$ python3 -q
>>> import numpy as np
>>> np.set_printoptions(precision=2, suppress=True, linewidth=140, floatmode="fixed")
>>> def rd(a):
...     return np.round(a, 2) + 0
... 
>>> m1 = np.load("data.npy")
>>> m1
array([[ 8, -2],
       [ 6, -4],
       [ 6, -4]])
>>> hat = m1 @ np.linalg.solve(m1.T @ m1, m1.T)
>>> rd(np.linalg.eigvalsh(hat))
array([0.00, 1.00, 1.00])
>>> rd((np.eye(3) - hat) @ m1)
array([[0.00, 0.00],
       [0.00, 0.00],
       [0.00, 0.00]])
>>> hat @ m1[:, 1]
array([-2.00, -4.00, -4.00])
>>> np.linalg.matrix_rank(np.eye(3) - hat)
np.int64(1)
>>> np.trace(hat)
np.float64(2.0)
>>> out = np.c_[m1[:, :1] @ np.array([[-3]]), np.array([3, 0, 0])]
>>> out
array([[-24,   3],
       [-18,   0],
       [-18,   0]])
>>> np.linalg.matrix_rank(np.c_[m1, out])
np.int64(2)
>>> rd(np.linalg.norm(np.linalg.qr(m1)[0].T @ out, axis=0) ** 2 / ((out ** 2).sum(axis=0) + 1e-12))
array([1.00, 1.00])
>>> w1 = np.array([[1, -2, 3, 5, 1, 2], [-5, -1, -3, 0, -4, 1]])
>>> beta = np.array([0, -1, -2, -2, -1, 0])
>>> H = np.maximum(m1 @ w1 + beta, 0)
>>> (H > 0).astype(int)
array([[1, 0, 1, 1, 1, 1],
       [1, 0, 1, 1, 1, 1],
       [1, 0, 1, 1, 1, 1]])
>>> basis = np.array([[0, 1, 2], [3, 0, 0], [2, 1, 2], [2, 3, 3], [0, 1, 1], [3, 3, 2]])
>>> w1 @ basis
array([[ 16,  26,  28],
       [ -6,  -9, -18]])
>>> out = m1 / np.linalg.norm(m1, axis=1, keepdims=True)
>>> G = out @ out.T
>>> np.argwhere(np.triu(np.abs(G) > 0.95, 1))
array([[1, 2]])
>>> rd(G[2])
array([0.94, 1.00, 1.00])
>>> (G - 2 * np.eye(3)).round(6).argmax(axis=1)
array([1, 2, 1])
>>> (np.abs(G) > 0.9).astype(int)
array([[1, 1, 1],
       [1, 1, 1],
       [1, 1, 1]])
>>> A = np.array([[-3, -1, 1, 3], [1, 2, 0, 0], [-1, -1, 1, 3]])
>>> A
array([[-3, -1,  1,  3],
       [ 1,  2,  0,  0],
       [-1, -1,  1,  3]])
>>> def softmax(z):
...     e = np.exp(z - z.max(axis=-1, keepdims=True))
...     return e / e.sum(axis=-1, keepdims=True)
... 
>>> rd(softmax(10 * A[0]))
array([0.00, 0.00, 0.00, 1.00])
>>> rd(softmax(A).sum(axis=1))
array([1.00, 1.00, 1.00])
>>> S = A @ A.T / np.sqrt(4)
>>> rd(softmax(S)[0] @ A)
array([-2.91, -1.00,  1.00,  3.00])
>>> rd(softmax(S))
array([[0.95, 0.00, 0.05],
       [0.01, 0.98, 0.02],
       [0.73, 0.00, 0.27]])
>>> u = np.array([-1, -2, 1])
>>> g = np.array([1, -1, 2, 3])
>>> K = np.outer(u, g)
>>> K
array([[-1,  1, -2, -3],
       [-2,  2, -4, -6],
       [ 1, -1,  2,  3]])
>>> np.linalg.cond(K) > 100
np.True_
>>> np.linalg.matrix_rank(K, rtol=0.1)
np.int64(1)
>>> np.argsort(-np.linalg.norm(K, axis=0).round(6), kind="stable")[:3]
array([3, 2, 0])
>>> out = K / np.sqrt((K ** 2).mean(axis=1, keepdims=True))
>>> K - K.mean(axis=1, keepdims=True)
array([[ 0.25,  2.25, -0.75, -1.75],
       [ 0.50,  4.50, -1.50, -3.50],
       [-0.25, -2.25,  0.75,  1.75]])
>>> rd(np.linalg.norm(out, axis=1))
array([2.00, 2.00, 2.00])
>>> np.linalg.matrix_rank(out) == np.linalg.matrix_rank(K)
np.True_
